In [1]: import numpy as np

In [2]: np.set_printoptions(precision=2, suppress=True, linewidth=120)

In [3]: def rnd(a):
   ...:     return np.round(a, 2) + 0
   ...: 

In [4]: W0 = np.load("data.npy")

In [5]: W0
Out[5]: 
array([[-0.27, -0.54, -0.54],
       [-0.27,  0.99, -0.39],
       [-0.38, -0.24, -0.68],
       [-0.04,  0.94,  0.02],
       [ 0.  ,  0.47,  0.03],
       [ 0.59, -0.33,  0.87],
       [-0.35,  0.86, -0.57],
       [-0.45,  0.99, -0.68],
       [-0.27,  0.52, -0.49],
       [-0.69,  0.79, -0.93],
       [ 0.  , -0.97, -0.12],
       [-0.12,  0.61, -0.2 ]])

In [6]: rng = np.random.default_rng(84245)

In [7]: idx = rng.permutation(3)

In [8]: B = W0[:, idx] * rng.choice([-1, 1], 3)

In [9]: B
Out[9]: 
array([[ 0.27,  0.54,  0.54],
       [ 0.27, -0.99,  0.39],
       [ 0.38,  0.24,  0.68],
       [ 0.04, -0.94, -0.02],
       [-0.  , -0.47, -0.03],
       [-0.59,  0.33, -0.87],
       [ 0.35, -0.86,  0.57],
       [ 0.45, -0.99,  0.68],
       [ 0.27, -0.52,  0.49],
       [ 0.69, -0.79,  0.93],
       [-0.  ,  0.97,  0.12],
       [ 0.12, -0.61,  0.2 ]])

In [10]: Uu, _, VT = np.linalg.svd(W0.T @ B)

In [11]: print(rnd(Uu @ VT))
[[-1.  0.  0.]
 [ 0. -1.  0.]
 [ 0.  0. -1.]]

In [12]: idx
Out[12]: array([0, 1, 2])

In [13]: rnd(np.linalg.lstsq(W0, B)[0])
Out[13]: 
array([[-1.,  0.,  0.],
       [ 0., -1.,  0.],
       [ 0.,  0., -1.]])

In [14]: cov = np.cov(W0, rowvar=False)

In [15]: rnd(np.median(W0, axis=0))
Out[15]: array([-0.27,  0.56, -0.44])

In [16]: np.argsort(-W0.std(axis=0).round(6), kind="stable")
Out[16]: array([1, 2, 0])

In [17]: rnd(np.polyfit(W0[:, 0], W0[:, 2], 1))
Out[17]: array([ 1.48, -0.03])

In [18]: np.argwhere(np.triu(np.abs(np.corrcoef(W0.T)) > 0.8, 1))
Out[18]: array([[0, 2]])

In [19]: rnd(W0.std(axis=0))
Out[19]: array([0.3 , 0.65, 0.45])

In [20]: d = np.linalg.norm(W0[:, None] - W0[None], axis=-1)

In [21]: np.linalg.matrix_rank(d ** 2)
Out[21]: np.int64(5)

In [22]: np.flatnonzero(d[6] < d.mean() / 2)
Out[22]: array([ 1,  6,  7,  8,  9, 11])

In [23]: d[6].round(6).argsort(kind="stable")[:4]
Out[23]: array([6, 7, 1, 8])

In [24]: d.shape
Out[24]: (12, 12)

In [25]: rnd(d[6])
Out[25]: array([1.4 , 0.24, 1.11, 0.67, 0.8 , 2.09, 0.  , 0.2 , 0.36, 0.5 , 1.92, 0.5 ])

In [26]: (d + 1e9 * np.eye(12)).round(6).argmin(axis=1)
Out[26]: array([ 2,  6,  0, 11, 11,  4,  7,  6, 11,  7,  0,  4])

In [27]: data = np.load("x.npy")

In [28]: data
Out[28]: 
array([[6., 1., 1., 1.],
       [1., 6., 1., 1.],
       [1., 1., 6., 1.],
       [1., 1., 1., 6.]])

In [29]: idx = rng.permutation(4)

In [30]: B = data[:, idx] * rng.choice([-1, 1], 4)

In [31]: B
Out[31]: 
array([[-1., -1., -6.,  1.],
       [-6., -1., -1.,  1.],
       [-1., -1., -1.,  6.],
       [-1., -6., -1.,  1.]])

In [32]: Uu, _, VT = np.linalg.svd(data.T @ B)

In [33]: print(rnd(np.linalg.lstsq(data, B)[0]))
[[ 0.  0. -1.  0.]
 [-1.  0.  0.  0.]
 [ 0.  0.  0.  1.]
 [ 0. -1.  0.  0.]]

In [34]: idx
Out[34]: array([1, 3, 0, 2])

In [35]: rnd(Uu @ VT)
Out[35]: 
array([[ 0.,  0., -1.,  0.],
       [-1.,  0.,  0.,  0.],
       [ 0.,  0.,  0.,  1.],
       [ 0., -1.,  0.,  0.]])

In [36]: vec = np.array([4, 3, 1, 5])

In [37]: y = B @ vec

In [38]: y
Out[38]: array([ -8., -23.,  22., -18.])

In [39]: print(rnd(np.linalg.solve(B, y)))
[4. 3. 1. 5.]
